% python3 -q
>>> import numpy as np
>>> import numpy.linalg as la
>>> np.set_printoptions(precision=3, suppress=True, linewidth=200)
>>> tidy = lambda a: np.round(a, 3) + 0
>>> data = np.loadtxt("arr.csv", delimiter=",")
>>> print(data)
[[ 1. -1. -1.  1. -1.  1.  1. -1.]
 [ 1. -1. -1.  1.  1. -1. -1.  1.]
 [ 1.  1.  1.  1.  1.  1.  1.  1.]
 [ 1. -1.  1. -1. -1.  1. -1.  1.]
 [ 1.  1. -1. -1.  1.  1. -1. -1.]]
>>> left, sv, vt = la.svd(data, full_matrices=False)
>>> print(tidy(left.T @ data @ vt.T))
[[2.828 0.    0.    0.    0.   ]
 [0.    2.828 0.    0.    0.   ]
 [0.    0.    2.828 0.    0.   ]
 [0.    0.    0.    2.828 0.   ]
 [0.    0.    0.    0.    2.828]]
>>> print((sv > 1e-8).sum())
5
>>> print(tidy(np.sqrt((sv ** 2).sum())), tidy(la.norm(data)))
6.325 6.325
>>> print(np.allclose(left * sv @ vt, data))
True
>>> print(tidy(left.T @ left))
[[1. 0. 0. 0. 0.]
 [0. 1. 0. 0. 0.]
 [0. 0. 1. 0. 0.]
 [0. 0. 0. 1. 0.]
 [0. 0. 0. 0. 1.]]
>>> print(tidy(vt @ vt.T))
[[1. 0. 0. 0. 0.]
 [0. 1. 0. 0. 0.]
 [0. 0. 1. 0. 0.]
 [0. 0. 0. 1. 0.]
 [0. 0. 0. 0. 1.]]
>>> def softmax(z):
...     e = np.exp(z - z.max(axis=-1, keepdims=True))
...     return e / e.sum(axis=-1, keepdims=True)
... 
>>> print(tidy(softmax(data[1] + 5)))
[0.22 0.03 0.03 0.22 0.22 0.03 0.03 0.22]
>>> print(tidy(softmax(10 * data[1])))
[0.25 0.   0.   0.25 0.25 0.   0.   0.25]
>>> S = data @ data.T / np.sqrt(8)
>>> print(tidy(softmax(S + np.triu(np.full(S.shape, -np.inf), 1))))
[[1.    0.    0.    0.    0.   ]
 [0.056 0.944 0.    0.    0.   ]
 [0.053 0.053 0.894 0.    0.   ]
 [0.05  0.05  0.05  0.849 0.   ]
 [0.048 0.048 0.048 0.048 0.809]]
>>> print(softmax(S).round(6).argmax(axis=1))
[0 1 2 3 4]
>>> print(tidy(softmax(S)[1] @ data))
[ 1.    -0.809 -0.809  0.809  0.809 -0.618 -0.809  0.809]
>>> print(tidy(softmax(S)))
[[0.809 0.048 0.048 0.048 0.048]
 [0.048 0.809 0.048 0.048 0.048]
 [0.048 0.048 0.809 0.048 0.048]
 [0.048 0.048 0.048 0.809 0.048]
 [0.048 0.048 0.048 0.048 0.809]]
>>> mat = np.loadtxt("mat.csv", delimiter=",")
>>> print(mat)
[[0. 0. 0. 0. 0. 0. 1. 2. 0. 0.]
 [0. 0. 0. 0. 2. 0. 2. 0. 0. 1.]
 [0. 0. 0. 0. 0. 0. 0. 2. 0. 2.]
 [0. 0. 0. 0. 0. 1. 0. 0. 0. 0.]
 [0. 2. 0. 0. 0. 0. 0. 0. 0. 0.]
 [0. 0. 0. 1. 0. 0. 0. 0. 0. 0.]
 [1. 2. 0. 0. 0. 0. 0. 0. 0. 0.]
 [2. 0. 2. 0. 0. 0. 0. 0. 0. 0.]
 [0. 0. 0. 0. 0. 0. 0. 0. 0. 0.]
 [0. 1. 2. 0. 0. 0. 0. 0. 0. 0.]]
>>> left, sv, vt = la.svd(mat)
>>> print(tidy(sv))
[3.58  3.58  2.646 2.646 1.478 1.478 1.    1.    0.    0.   ]
>>> other = left[:, :8] @ np.diag(sv[:8]) @ vt[:8]
>>> print(la.matrix_rank(other))
8
>>> print(tidy(np.abs(mat - other).max()))
0.0
>>> print(la.matrix_rank(mat, rtol=0.05))
8
>>> rank = la.matrix_rank(mat)
>>> print(rank)
8
>>> ns = la.svd(mat)[2][rank:].T
>>> print([int(la.matrix_rank(mat[:, :j + 1])) for j in range(10)])
[1, 2, 3, 4, 5, 6, 7, 8, 8, 8]
>>> print(np.allclose(mat @ ns, 0))
True
>>> print([int(la.matrix_rank(np.delete(mat, i, axis=0))) for i in range(10)])
[7, 7, 7, 7, 8, 7, 8, 8, 8, 8]
>>> print(tidy(ns @ ns.T))
[[ 0.     0.     0.     0.     0.     0.     0.     0.     0.     0.   ]
 [ 0.     0.     0.     0.     0.     0.     0.     0.     0.     0.   ]
 [ 0.     0.     0.     0.     0.     0.     0.     0.     0.     0.   ]
 [ 0.     0.     0.     0.     0.     0.     0.     0.     0.     0.   ]
 [ 0.     0.     0.     0.     0.51   0.    -0.408  0.204  0.    -0.204]
 [ 0.     0.     0.     0.     0.     0.     0.     0.     0.     0.   ]
 [ 0.     0.     0.     0.    -0.408  0.     0.327 -0.163  0.     0.163]
 [ 0.     0.     0.     0.     0.204  0.    -0.163  0.082  0.    -0.082]
 [ 0.     0.     0.     0.     0.     0.     0.     0.     1.     0.   ]
 [ 0.     0.     0.     0.    -0.204  0.     0.163 -0.082  0.     0.082]]
>>> print(la.matrix_rank(mat.T @ mat), la.matrix_rank(mat @ mat.T))
8 8
>>> X = np.array([[0.8, -0.4, 0.4, 1.1],
...     [0.6, 1.0, 0.6, -1.7],
...     [0.6, 1.0, 1.2, -0.7],
...     [-1.2, 1.5, 2.2, 1.1],
...     [0.0, -0.1, 1.0, 1.1],
...     [1.6, -0.5, -0.7, -1.2],
...     [0.8, -0.2, 1.2, -1.5],
...     [-1.3, 0.9, 1.3, 1.7],
...     [-0.3, 0.3, -1.2, 0.3]])
>>> x = np.array([-3, 1, -3, 0])
>>> target = X @ x
>>> print(tidy(la.solve(X.T @ X, X.T @ target)))
[-3.  1. -3.  0.]
>>> print(tidy(la.pinv(X) @ X))
[[1. 0. 0. 0.]
 [0. 1. 0. 0.]
 [0. 0. 1. 0.]
 [0. 0. 0. 1.]]
>>> rng = np.random.default_rng(53)
>>> target = target + 0.02 * rng.normal(size=9)
>>> print(tidy(target))
[-3.998 -2.616 -4.382 -1.519 -3.123 -3.19  -6.174  0.926  4.827]
>>> c, *_ = la.lstsq(X, target)
>>> print([round(float(la.norm(la.solve(X.T @ X + lam * np.eye(4), X.T @ target))), 2) for lam in (0, 1, 10, 100)])
[4.36, 3.66, 1.7, 0.31]
>>> print(c.round())
[-3.  1. -3.  0.]
>>> print(tidy(la.norm(target - X @ c)))
0.059
>>> print(tidy(softmax(X[7])))
[0.023 0.207 0.309 0.461]
>>> print(tidy(softmax(X[7] + 3)))
[0.023 0.207 0.309 0.461]
>>> S = X @ X.T / np.sqrt(4)
>>> print(tidy(softmax(S)[7] @ X))
[-1.088  1.122  1.698  1.276]
>>> proj = X @ la.solve(X.T @ X, X.T)
>>> print(la.matrix_rank(np.eye(9) - proj))
5
>>> print(np.allclose(proj @ proj, proj))
True
>>> print(tidy(proj @ X[:, 3]))
[ 1.1 -1.7 -0.7  1.1  1.1 -1.2 -1.5  1.7  0.3]
>>> other = np.array([[0, 0, 0], [0, 0, 2], [0, 1, 1], [0, 0, 3]])
>>> print(tidy(X @ other))
[[ 0.   0.4  2.9]
 [ 0.   0.6 -2.5]
 [ 0.   1.2  1.1]
 [ 0.   2.2  8.5]
 [ 0.   1.   4.1]
 [ 0.  -0.7 -5.3]
 [ 0.   1.2 -3.7]
 [ 0.   1.3  8.2]
 [ 0.  -1.2  0.3]]
>>> print(tidy(other.T @ X.T))
[[ 0.   0.   0.   0.   0.   0.   0.   0.   0. ]
 [ 0.4  0.6  1.2  2.2  1.  -0.7  1.2  1.3 -1.2]
 [ 2.9 -2.5  1.1  8.5  4.1 -5.3 -3.7  8.2  0.3]]
>>> print(tidy(np.einsum("ik,kj->ji", X, other)))
[[ 0.   0.   0.   0.   0.   0.   0.   0.   0. ]
 [ 0.4  0.6  1.2  2.2  1.  -0.7  1.2  1.3 -1.2]
 [ 2.9 -2.5  1.1  8.5  4.1 -5.3 -3.7  8.2  0.3]]
>>> print(tidy(np.einsum("ij,ij->i", X, X)))
[2.17 4.61 3.29 9.74 2.22 4.74 4.37 7.08 1.71]
>>> other = np.c_[X[:, :2] @ np.array([[1, -1], [-1, 1]]), np.array([1, 1, 2, 2, 2, 0, 2, 2, 1])]
>>> print(tidy(other))
[[ 1.2 -1.2  1. ]
 [-0.4  0.4  1. ]
 [-0.4  0.4  2. ]
 [-2.7  2.7  2. ]
 [ 0.1 -0.1  2. ]
 [ 2.1 -2.1  0. ]
 [ 1.  -1.   2. ]
 [-2.2  2.2  2. ]
 [-0.6  0.6  1. ]]
>>> print(tidy(la.norm(la.qr(X)[0].T @ other, axis=0) ** 2 / ((other ** 2).sum(axis=0) + 1e-12)))
[1.    1.    0.742]
>>> print(tidy(la.lstsq(X, other[:, 0])[0]))
[ 1. -1.  0.  0.]
>>> print(tidy(la.norm(other - X @ la.lstsq(X, other)[0], axis=0)))
[0.    0.    2.437]
>>> M = np.tril(np.array([[1, 0, 3, 1, 3, 1, 2, 3, 0],
...     [2, 1, 2, 0, 1, 1, 3, 0, 1],
...     [2, 2, 2, 3, 2, 3, 2, 0, 1],
...     [3, 0, 2, 3, 1, 3, 2, 2, 0],
...     [3, 2, 2, 3, 3, 3, 1, 2, 1],
...     [1, 1, 2, 0, 0, 1, 3, 0, 1],
...     [2, 0, 0, 1, 0, 2, 1, 1, 2],
...     [1, 3, 2, 0, 0, 3, 0, 1, 3],
...     [1, 3, 1, 3, 0, 1, 0, 0, 2]]), -1) + np.eye(9, dtype=int)
>>> print(M)
[[1 0 0 0 0 0 0 0 0]
 [2 1 0 0 0 0 0 0 0]
 [2 2 1 0 0 0 0 0 0]
 [3 0 2 1 0 0 0 0 0]
 [3 2 2 3 1 0 0 0 0]
 [1 1 2 0 0 1 0 0 0]
 [2 0 0 1 0 2 1 0 0]
 [1 3 2 0 0 3 0 1 0]
 [1 3 1 3 0 1 0 0 1]]
>>> other = la.inv(M)
>>> print(tidy(la.inv(other)))
[[1. 0. 0. 0. 0. 0. 0. 0. 0.]
 [2. 1. 0. 0. 0. 0. 0. 0. 0.]
 [2. 2. 1. 0. 0. 0. 0. 0. 0.]
 [3. 0. 2. 1. 0. 0. 0. 0. 0.]
 [3. 2. 2. 3. 1. 0. 0. 0. 0.]
 [1. 1. 2. 0. 0. 1. 0. 0. 0.]
 [2. 0. 0. 1. 0. 2. 1. 0. 0.]
 [1. 3. 2. 0. 0. 3. 0. 1. 0.]
 [1. 3. 1. 3. 0. 1. 0. 0. 1.]]
>>> print(tidy(la.det(M) * la.det(other)))
1.0
>>> other = M + rng.integers(-2, 3, (9, 8)) @ rng.integers(-2, 3, (8, 9))
>>> print(other)
[[ 11  16   3  -3  -2   3  -1   3  -5]
 [ -9  -1   1  12   4   1 -10 -13   6]
 [  0   5   6  -1  15  -2  -3   2  -2]
 [ -5   7   7   2   0  -3  -5  -2 -10]
 [  4  12   7  10   0   0  -4  -6   1]
 [ -2   6  -3   6   7   4  -8  -5  -3]
 [  8  18  12  -2  -8   0  -4   3  -8]
 [ -1   9  12   0   5   2  -2   3  -4]
 [  9   5   0  -5   1   3   4   8  -1]]
>>> print(tidy(la.svd(other - M, compute_uv=False)))
[37.115 32.474 19.037 14.544 10.819  3.814  2.63   1.57   0.   ]
>>> print(la.matrix_rank(other - M, tol=1e-8))
8
>>> print(M @ M)
[[ 1  0  0  0  0  0  0  0  0]
 [ 4  1  0  0  0  0  0  0  0]
 [ 8  4  1  0  0  0  0  0  0]
 [10  4  4  1  0  0  0  0  0]
 [23  8 10  6  1  0  0  0  0]
 [ 8  6  4  0  0  1  0  0  0]
 [ 9  2  6  2  0  4  1  0  0]
 [15 13 10  0  0  6  0  1  0]
 [20  9 10  6  0  2  0  0  1]]
>>> print(la.matrix_rank(M - M[0, 0] * np.eye(9)))
5
>>> print(tidy(np.sort(la.eigvals(M))))
[1. 1. 1. 1. 1. 1. 1. 1. 1.]
>>> x = np.array([-1, -1, -2, -3, -1, -3, -1, 2, -3])
>>> target = M @ x
>>> print(target)
[ -1  -3  -6 -10 -19  -9 -12 -15 -21]
>>> print(tidy(la.solve(M, target + M[:, 6])))
[-1. -1. -2. -3. -1. -3.  0.  2. -3.]
>>> print(tidy(la.solve(M, M[:, 1])))
[0. 1. 0. 0. 0. 0. 0. 0. 0.]
>>> print(tidy(la.solve(M, target)))
[-1. -1. -2. -3. -1. -3. -1.  2. -3.]
>>> print(tidy(la.solve(M.T, M[7])))
[0. 0. 0. 0. 0. 0. 0. 1. 0.]
>>> W = np.array([[5, 1, 2],
...     [2, 4, -1],
...     [-3, -3, 2],
...     [1, 0, 5],
...     [5, -1, 4],
...     [-5, -4, -2],
...     [1, -2, 1],
...     [4, -1, -5],
...     [1, 1, -1]])
>>> c = np.array([0, 4, 0])
>>> H = np.maximum(M @ W + c, 0)
>>> print(H)
[[ 5  5  2]
 [12 10  3]
 [11 11  4]
 [10  1 15]
 [21  8 27]
 [ 0  0  3]
 [ 2  0  6]
 [ 0  0  0]
 [ 7 11 13]]
>>> print(tidy((H > 0).mean(axis=0)))
[0.778 0.667 0.889]
>>> print(la.matrix_rank(H))
3
>>> C = np.array([[-8, -2], [-6, 2], [7, -5]])
>>> print((H @ C).round(6).argmax(axis=1))
[1 1 1 0 0 0 0 0 0]
>>> print(W @ C)
[[-32 -18]
 [-47   9]
 [ 56 -10]
 [ 27 -27]
 [ -6 -32]
 [ 50  12]
 [ 11 -11]
 [-61  15]
 [-21   5]]
>>> print(H @ C)
[[ -56  -10]
 [-135  -19]
 [-126  -20]
 [  19  -93]
 [ -27 -161]
 [  21  -15]
 [  26  -34]
 [   0    0]
 [ -31  -57]]
>>> J = np.load("out11.npy")
>>> print(tidy(J))
[[-0.278 -0.391 -0.164 -0.354 -0.469 -0.012  0.397  0.447 -0.2  ]
 [ 0.07  -0.325  0.517  0.602 -0.078 -0.032 -0.188  0.425 -0.191]
 [-0.209  0.333 -0.385  0.558 -0.486  0.114  0.053 -0.222 -0.291]
 [ 0.244 -0.123 -0.211  0.254 -0.071 -0.784  0.286 -0.031  0.337]
 [-0.418  0.395  0.575 -0.002  0.092 -0.181  0.532 -0.111 -0.055]
 [ 0.209  0.107  0.073 -0.283 -0.031 -0.469 -0.254 -0.128 -0.747]
 [-0.174  0.576 -0.117 -0.084 -0.032 -0.206 -0.348  0.644  0.194]
 [-0.626 -0.288  0.11  -0.071 -0.193 -0.259 -0.498 -0.328  0.218]
 [-0.418 -0.181 -0.39   0.208  0.696 -0.09   0.077  0.138 -0.282]]
>>> T = np.stack([J, 5 * J, J[::-1]])
>>> print(la.matrix_rank(T))
[9 9 9]
>>> x = np.array([-3, 2, 3, -2, 2, 3, -1, 2, 3])
>>> target = J @ x
>>> c, lr = np.zeros(9), 1 / la.norm(J, 2) ** 2
>>> for i in range(15):
...     c -= lr * J.T @ (J @ c - target)
...     if i % 5 == 0: print(i, round(la.norm(J @ c - target), 3))
... 
0 0.0
5 0.0
10 0.0
>>> print(tidy(la.cond(J)))
1.0
>>> x = np.array([-1, -2, 0, 2, -1, 2, 3, 2, 3])
>>> print(tidy(la.norm(x)), tidy(la.norm(J @ x)))
6.0 6.0
>>> print(tidy(np.sort(np.abs(np.degrees(np.angle(la.eigvals(J)))))))
[  0.     66.009  66.009 100.896 100.896 143.103 143.103 162.305 162.305]
>>> print(9 - la.matrix_rank(J - np.eye(9), tol=1e-8))
1
>>> print(tidy(la.det(J)))
1.0
>>> x = np.array([1, -2, -2, 3, 2, 5, -3, 1, -4])
>>> a = np.maximum(J @ x, 0)
>>> print(tidy(J * (a > 1e-9)[:, None]))
[[ 0.     0.     0.     0.     0.     0.     0.     0.     0.   ]
 [ 0.07  -0.325  0.517  0.602 -0.078 -0.032 -0.188  0.425 -0.191]
 [-0.209  0.333 -0.385  0.558 -0.486  0.114  0.053 -0.222 -0.291]
 [ 0.     0.     0.     0.     0.     0.     0.     0.     0.   ]
 [ 0.     0.     0.     0.     0.     0.     0.     0.     0.   ]
 [ 0.209  0.107  0.073 -0.283 -0.031 -0.469 -0.254 -0.128 -0.747]
 [ 0.     0.     0.     0.     0.     0.     0.     0.     0.   ]
 [ 0.     0.     0.     0.     0.     0.     0.     0.     0.   ]
 [-0.418 -0.181 -0.39   0.208  0.696 -0.09   0.077  0.138 -0.282]]
>>> print(np.flatnonzero(a > 1e-9))
[1 2 5 8]
>>> other = la.inv(J)
>>> print(tidy(J @ other))
[[1. 0. 0. 0. 0. 0. 0. 0. 0.]
 [0. 1. 0. 0. 0. 0. 0. 0. 0.]
 [0. 0. 1. 0. 0. 0. 0. 0. 0.]
 [0. 0. 0. 1. 0. 0. 0. 0. 0.]
 [0. 0. 0. 0. 1. 0. 0. 0. 0.]
 [0. 0. 0. 0. 0. 1. 0. 0. 0.]
 [0. 0. 0. 0. 0. 0. 1. 0. 0.]
 [0. 0. 0. 0. 0. 0. 0. 1. 0.]
 [0. 0. 0. 0. 0. 0. 0. 0. 1.]]
>>> arr = np.array([[0.2, -2.0, 0.6, 0.4, -0.6, 0.1, -0.3],
...     [-0.2, 0.3, -1.5, -0.1, -0.7, -0.1, 0.2],
...     [-0.1, 0.9, 0.4, -0.6, -0.7, 1.3, 0.3],
...     [-0.2, 0.1, -1.2, 0.4, -0.8, -0.3, 0.5],
...     [0.6, 0.1, -0.5, -0.3, -0.2, 0.8, -2.2],
...     [0.5, -1.6, 1.4, 0.4, 0.6, 0.3, -0.9],
...     [0.3, -0.9, -0.1, 0.5, -1.3, -0.1, -1.1],
...     [-0.8, 1.0, -1.5, 0.9, -1.0, -1.0, 0.3],
...     [-1.0, 0.1, 0.5, 0.3, 1.2, 0.5, 0.0],
...     [-0.5, -0.1, 0.1, -0.2, -0.1, 1.7, 1.3]])
>>> arr[7] = arr[1] + 0.05 * rng.normal(size=7)
>>> print(tidy(arr))
[[ 0.2   -2.     0.6    0.4   -0.6    0.1   -0.3  ]
 [-0.2    0.3   -1.5   -0.1   -0.7   -0.1    0.2  ]
 [-0.1    0.9    0.4   -0.6   -0.7    1.3    0.3  ]
 [-0.2    0.1   -1.2    0.4   -0.8   -0.3    0.5  ]
 [ 0.6    0.1   -0.5   -0.3   -0.2    0.8   -2.2  ]
 [ 0.5   -1.6    1.4    0.4    0.6    0.3   -0.9  ]
 [ 0.3   -0.9   -0.1    0.5   -1.3   -0.1   -1.1  ]
 [-0.128  0.267 -1.537 -0.087 -0.676 -0.101  0.158]
 [-1.     0.1    0.5    0.3    1.2    0.5    0.   ]
 [-0.5   -0.1    0.1   -0.2   -0.1    1.7    1.3  ]]
>>> proj = arr @ la.solve(arr.T @ arr, arr.T)
>>> print(np.allclose(proj @ proj, proj))
True
>>> print(tidy(la.eigvalsh(proj)))
[0. 0. 0. 1. 1. 1. 1. 1. 1. 1.]
>>> print(la.matrix_rank(np.eye(10) - proj))
3
>>> print(tidy(np.diag(proj)))
[0.799 0.371 0.757 0.667 0.902 0.591 0.738 0.352 0.985 0.838]
>>> print(tidy(proj @ arr[:, 2]))
[ 0.6   -1.5    0.4   -1.2   -0.5    1.4   -0.1   -1.537  0.5    0.1  ]
